In [1]: import numpy as np

In [2]: import numpy.linalg as la

In [3]: np.set_printoptions(precision=1, suppress=True, linewidth=200)

In [4]: m1 = np.loadtxt("mat.csv", delimiter=",")

In [5]: m1
Out[5]: 
array([[-1.,  0.,  0.,  0.,  0.],
       [ 0., -3.,  0.,  0.,  0.],
       [ 0.,  0.,  2.,  0.,  0.],
       [ 0.,  0.,  0., -1.,  0.],
       [ 0.,  0.,  0.,  0., -3.]])

In [6]: ev, vecs = la.eig(m1)

In [7]: np.prod(ev)
Out[7]: np.float64(18.0)

In [8]: ev
Out[8]: array([-1., -3.,  2., -1., -3.])

In [9]: O, r_ = la.qr(m1)

In [10]: np.allclose(r_.T @ r_, m1.T @ m1)
Out[10]: True

In [11]: O.T @ O
Out[11]: 
array([[1., 0., 0., 0., 0.],
       [0., 1., 0., 0., 0.],
       [0., 0., 1., 0., 0.],
       [0., 0., 0., 1., 0.],
       [0., 0., 0., 0., 1.]])

In [12]: O
Out[12]: 
array([[ 1.,  0.,  0.,  0.,  0.],
       [-0.,  1.,  0.,  0.,  0.],
       [-0., -0.,  1.,  0.,  0.],
       [-0., -0., -0.,  1.,  0.],
       [-0., -0., -0., -0.,  1.]])

In [13]: O @ r_
Out[13]: 
array([[-1.,  0.,  0.,  0.,  0.],
       [ 0., -3.,  0.,  0.,  0.],
       [ 0.,  0.,  2.,  0.,  0.],
       [ 0.,  0.,  0., -1.,  0.],
       [ 0.,  0.,  0.,  0., -3.]])

In [14]: [round(float(la.det(m1[:i, :i])), 2) + 0 for i in range(1, 6)]
Out[14]: [-1.0, 3.0, 6.0, -6.0, 18.0]

In [15]: x = np.array([-3, 0, 2, 1, 0])

In [16]: rhs = m1 @ x

In [17]: rhs
Out[17]: array([ 3.,  0.,  4., -1.,  0.])

In [18]: la.solve(m1, m1[:, 2])
Out[18]: array([-0., -0.,  1., -0., -0.])

In [19]: J = np.load("arr.npy")

In [20]: J
Out[20]: 
array([[-42. ,   1.3,  -0.3],
       [ 38. ,  -0.9,   0.2],
       [ 18. ,   0.2,  -0.9],
       [ 22. ,  -0.6,  -1. ]])

In [21]: # column 0 dominates

In [22]: round(float(la.norm(J, 2) / la.norm(J)), 1)
Out[22]: 1.0

In [23]: np.argsort(-la.norm(J, axis=0).round(6), kind="stable")[:3]
Out[23]: array([0, 1, 2])

In [24]: [round(float(x), 1) for x in la.svd(J, compute_uv=False)[:3]]
Out[24]: [63.4, 1.4, 0.5]

In [25]: round(np.log10(la.cond(J)))
Out[25]: 2

In [26]: np.round(np.abs(la.svd(J)[2][-1]), 1) + 0
Out[26]: array([0. , 0.9, 0.3])

In [27]: la.cond(J) > 100
Out[27]: np.True_
